% python3 -q
>>> import numpy as np
>>> np.set_printoptions(precision=3, suppress=True, linewidth=200, sign=" ")
>>> M = np.load("m.npy")
>>> M
array([[ 0.,  1.,  0.],
       [-1.,  0.,  0.],
       [ 0.,  0.,  1.]])
>>> ang = np.radians(15)
>>> r_ = np.eye(3)
>>> r_[0, 0] = r_[2, 2] = np.cos(ang)
>>> r_[0, 2], r_[2, 0] = -np.sin(ang), np.sin(ang)
>>> r_
array([[ 0.966,  0.   , -0.259],
       [ 0.   ,  1.   ,  0.   ],
       [ 0.259,  0.   ,  0.966]])
>>> out = M @ r_.T
>>> np.abs(out - M).max(axis=0)
array([ 0.259,  0.   ,  0.259])
>>> np.allclose(M @ M.T, out @ out.T)
True
>>> out
array([[ 0.   ,  1.   ,  0.   ],
       [-0.966,  0.   , -0.259],
       [-0.259,  0.   ,  0.966]])
>>> X = np.load("out8.npy")
>>> X
array([[  6.696,  25.108,  18.449,  -8.384,  -4.733,   6.363],
       [-26.102,  29.592,  18.11 ,   1.998,  -2.11 ,   0.015],
       [ 13.456, -24.758, -14.787,   1.904, -11.223,   2.549],
       [ 19.143, -21.665, -12.003,  -1.453,  -9.677,   2.916],
       [  0.895, -10.74 ,  -6.338,   1.45 ,  -5.241,  -1.186],
       [ -1.589,  25.453,  19.473, -15.929,  23.481, -15.894],
       [ -3.056,   3.391,   2.58 ,   1.073,  -8.133,   3.088],
       [ 23.467,   6.833,   9.955, -23.547,  29.085, -19.67 ],
       [  6.884,  11.425,   9.338,  -6.115,  -3.371,   2.71 ],
       [  4.309, -37.54 , -24.579,   9.292, -14.678,   1.156],
       [ -4.965, -15.222, -10.237,   6.179,  -9.5  ,   0.167],
       [-14.04 ,  -8.469,  -6.549,   7.458,  -7.587,  -1.397],
       [  6.682,  24.244,  18.303, -10.955,   2.618,   0.723],
       [  5.949,   2.622,   3.728,  -6.56 ,   3.645,  -4.378],
       [  5.472,  -3.872,  -1.79 ,   1.868, -14.746,   7.962],
       [-18.616,  -6.419,  -6.397,  13.392, -19.975,   7.485],
       [  6.745,  22.357,  17.728, -14.92 ,  14.176,  -8.235],
       [-11.962, -15.851, -11.337,   8.47 ,  -8.263,  -2.   ],
       [ 12.828,  -8.748,  -4.625,   2.27 , -20.467,  12.45 ],
       [  4.798,  16.092,  13.842, -16.297,  23.275, -16.54 ],
       [  6.997,   2.332,   3.738,  -7.476,   5.199,  -5.422],
       [ 15.092,  -6.739,  -1.763,  -6.976,   0.81 ,  -2.626],
       [ -0.856,  16.275,  12.067,  -6.07 ,   1.557,  -1.254],
       [ -8.042,   4.563,   3.175,   0.556,  -2.419,  -1.736],
       [ -7.515,   1.361,   1.382,  -0.904,   2.725,  -6.104],
       [  7.373,   1.406,   2.556,  -3.655,  -4.851,   1.935],
       [  6.895, -17.958, -10.489,   0.283,  -4.117,  -2.466],
       [  3.761,  17.289,  12.625,  -4.108,  -8.857,   7.434],
       [ 15.878, -15.382,  -8.693,   2.052, -19.248,  10.738],
       [ 23.605,   1.215,   5.835, -20.215,  23.181, -16.351]])
>>> # rank 4
>>> dist = np.linalg.norm(X[:, None] - X[None], axis=-1)
>>> dist.mean(axis=1).argmax()
np.int64(9)
>>> dist[2].round(6).argsort(kind="stable")[:4]
array([  2,   3,  26,  28])
>>> np.linalg.matrix_rank(dist ** 2)
np.int64(5)
